In [1]: import numpy as np

In [2]: np.set_printoptions(precision=2, suppress=True, linewidth=120, floatmode="fixed")

In [3]: tidy = lambda a: np.round(a, 2) + 0

In [4]: rng = np.random.default_rng(86)

In [5]: t = rng.uniform(0, 2 * np.pi, 21)

In [6]: O, _ = np.linalg.qr(np.array([[-0.7, 0.2], [-0.7, -0.3], [-0.4, 1.3]]))

In [7]: arr = 10 * np.c_[np.cos(t), np.sin(t)] @ O.T

In [8]: tidy(arr)
Out[8]: 
array([[ 5.30,  7.89, -3.11],
       [-3.49, -6.97,  6.26],
       [ 5.30,  7.89, -3.12],
       [ 4.14,  1.34,  9.01],
       [ 4.00,  1.13,  9.10],
       [-1.20,  2.55, -9.59],
       [-6.19, -5.21, -5.87],
       [-4.88, -7.75,  4.02],
       [ 5.06,  2.85,  8.14],
       [ 3.09, -0.17,  9.51],
       [-4.43, -7.54,  4.84],
       [ 0.41, -3.44,  9.38],
       [ 3.10, -0.16,  9.51],
       [ 4.45,  1.83,  8.76],
       [-6.19, -5.19, -5.90],
       [ 5.11,  7.84, -3.53],
       [-3.96, -1.07, -9.12],
       [ 0.52,  4.42, -8.96],
       [-2.32, -6.08,  7.60],
       [-2.02,  1.57, -9.67],
       [-0.06,  3.82, -9.24]])

In [9]: def softmax(z):
   ...:     e = np.exp(z - z.max(axis=-1, keepdims=True))
   ...:     return e / e.sum(axis=-1, keepdims=True)
   ...: 

In [10]: tidy(softmax(10 * arr[11]))
Out[10]: array([0.00, 0.00, 1.00])

In [11]: tidy(softmax(arr[11] + 2))
Out[11]: array([0.00, 0.00, 1.00])

In [12]: att = arr @ arr.T / np.sqrt(3)

In [13]: print(softmax(att).round(6).argmax(axis=1))
[ 0  1  2  3  4  5  6  7  8  9 10 11 12 13 14 15 16 17 18 19 20]

In [14]: tidy(softmax(att)[11] @ arr)
Out[14]: array([ 0.43, -3.42,  9.37])

In [15]: Xc = arr - arr.mean(axis=0)

In [16]: evecs = np.linalg.svd(Xc)[2][:2]

In [17]: Y = Xc - Xc @ evecs.T @ evecs

In [18]: tidy(np.diag(evecs.T @ evecs))
Out[18]: array([0.43, 0.63, 0.93])

In [19]: tidy((Xc @ evecs.T).std(axis=0))
Out[19]: array([7.94, 6.01])

In [20]: tidy(np.linalg.norm(arr, 2) / np.linalg.norm(arr))
Out[20]: np.float64(0.8)

In [21]: Y = np.array([[3, 1, 3, 2], [1, 0, 3, 0], [3, 1, 1, 1], [1, 1, 2, 3]])

In [22]: data = np.tril(Y)

In [23]: data
Out[23]: 
array([[3, 0, 0, 0],
       [1, 0, 0, 0],
       [3, 1, 1, 0],
       [1, 1, 2, 3]])

In [24]: t3 = np.stack([data, 3 * data, data[::-1]])

In [25]: t3.sum(axis=0)
Out[25]: 
array([[13,  1,  2,  3],
       [ 7,  1,  1,  0],
       [13,  4,  4,  0],
       [ 7,  4,  8, 12]])

In [26]: np.linalg.matrix_rank(t3)
Out[26]: array([3, 3, 3])

In [27]: rk = np.linalg.matrix_rank(data)

In [28]: rk
Out[28]: np.int64(3)

In [29]: null = np.linalg.svd(data)[2][rk:].T

In [30]: [int(np.linalg.matrix_rank(np.delete(data, i, axis=0))) for i in range(4)]
Out[30]: [3, 3, 2, 2]

In [31]: G = data.T @ data

In [32]: tidy(np.linalg.svd(data, compute_uv=False) ** 2)
Out[32]: array([24.54, 10.74,  0.72,  0.00])

In [33]: (data @ data.T).shape
Out[33]: (4, 4)

In [34]: G
Out[34]: 
array([[20,  4,  5,  3],
       [ 4,  2,  3,  3],
       [ 5,  3,  5,  6],
       [ 3,  3,  6,  9]])

In [35]: print(tidy(np.trace(np.linalg.pinv(data) @ data)))
3.0

In [36]: np.allclose(data[:-1].T @ np.linalg.lstsq(data[:-1].T, data[-1])[0], data[-1])
Out[36]: False

In [37]: print(np.linalg.lstsq(data[:-1].T, data[-1])[2])
2

In [38]: np.abs(np.diag(np.linalg.qr(data)[1])) > 1e-9
Out[38]: array([ True,  True,  True, False])

In [39]: proj = np.triu(np.array([[-3, -2, -3, 0], [-3, 3, -2, -2], [-1, -1, -3, 2], [-3, 3, 1, 2]]), 1) + np.eye(4)

In [40]: Y = proj @ data @ np.linalg.inv(proj)

In [41]: print(Y)
[[ -8.00 -19.00 -65.00  92.00]
 [ -7.00 -18.00 -63.00  84.00]
 [  5.00  13.00  46.00 -60.00]
 [  1.00   3.00  11.00 -13.00]]

In [42]: tidy(np.poly(Y))
Out[42]: array([ 1.00, -7.00, 15.00, -9.00,  0.00])

In [43]: np.linalg.matrix_rank(Y)
Out[43]: np.int64(3)

In [44]: m1 = np.load("sample17.npy")

In [45]: print(m1)
[[ -4  -5  -8   4   3  -8]
 [ -1  -8   0  -9   3   1]
 [ -1  -1   5   6  -4   5]
 [  7  -4  -9 -16  -5   6]
 [  4  -7   9   9  17  -4]
 [  1   6  -4   6  -7  -6]]

In [46]: O, evecs = np.linalg.qr(m1[:, :3])[0], np.linalg.qr(m1[:, 3:])[0]

In [47]: sig = np.linalg.svd(O.T @ evecs, compute_uv=False)

In [48]: tidy(sig)
Out[48]: array([0.96, 0.81, 0.36])

In [49]: (sig > 0.9).sum()
Out[49]: np.int64(1)

In [50]: W1 = np.array([[2, 2, 1, 0],
    ...:     [0, 0, 0, 2],
    ...:     [1, 1, 0, 0],
    ...:     [1, 2, 1, 1],
    ...:     [1, 1, 0, 0],
    ...:     [2, 0, 2, 2]])

In [51]: coef = np.array([-3, 0, 2, 0])

In [52]: H = np.maximum(m1 @ W1 + coef, 0)

In [53]: tidy((H > 0).mean(axis=0))
Out[53]: array([0.33, 0.50, 0.50, 0.33])

In [54]: C = np.array([[-1, 2], [-1, -2], [-2, 3], [-1, -1]])

In [55]: W1 @ C
Out[55]: 
array([[-6,  3],
       [-2, -2],
       [-2,  0],
       [-6,  0],
       [-2,  0],
       [-8,  8]])

In [56]: O, R = np.linalg.qr(m1)

In [57]: tidy(O.T @ O)
Out[57]: 
array([[1.00, 0.00, 0.00, 0.00, 0.00, 0.00],
       [0.00, 1.00, 0.00, 0.00, 0.00, 0.00],
       [0.00, 0.00, 1.00, 0.00, 0.00, 0.00],
       [0.00, 0.00, 0.00, 1.00, 0.00, 0.00],
       [0.00, 0.00, 0.00, 0.00, 1.00, 0.00],
       [0.00, 0.00, 0.00, 0.00, 0.00, 1.00]])

In [58]: tidy(abs(R[0, 0])), tidy(np.linalg.norm(m1[:, 0]))
Out[58]: (np.float64(9.17), np.float64(9.17))

In [59]: print(tidy(O @ R))
[[ -4.00  -5.00  -8.00   4.00   3.00  -8.00]
 [ -1.00  -8.00   0.00  -9.00   3.00   1.00]
 [ -1.00  -1.00   5.00   6.00  -4.00   5.00]
 [  7.00  -4.00  -9.00 -16.00  -5.00   6.00]
 [  4.00  -7.00   9.00   9.00  17.00  -4.00]
 [  1.00   6.00  -4.00   6.00  -7.00  -6.00]]

In [60]: print(tidy(np.abs(np.diag(R))))
[ 9.17 13.63 16.29 15.85  9.55  4.61]

In [61]: np.allclose(R.T @ R, m1.T @ m1)
Out[61]: True

In [62]: tidy(np.trace(O @ O.T))
Out[62]: np.float64(6.0)
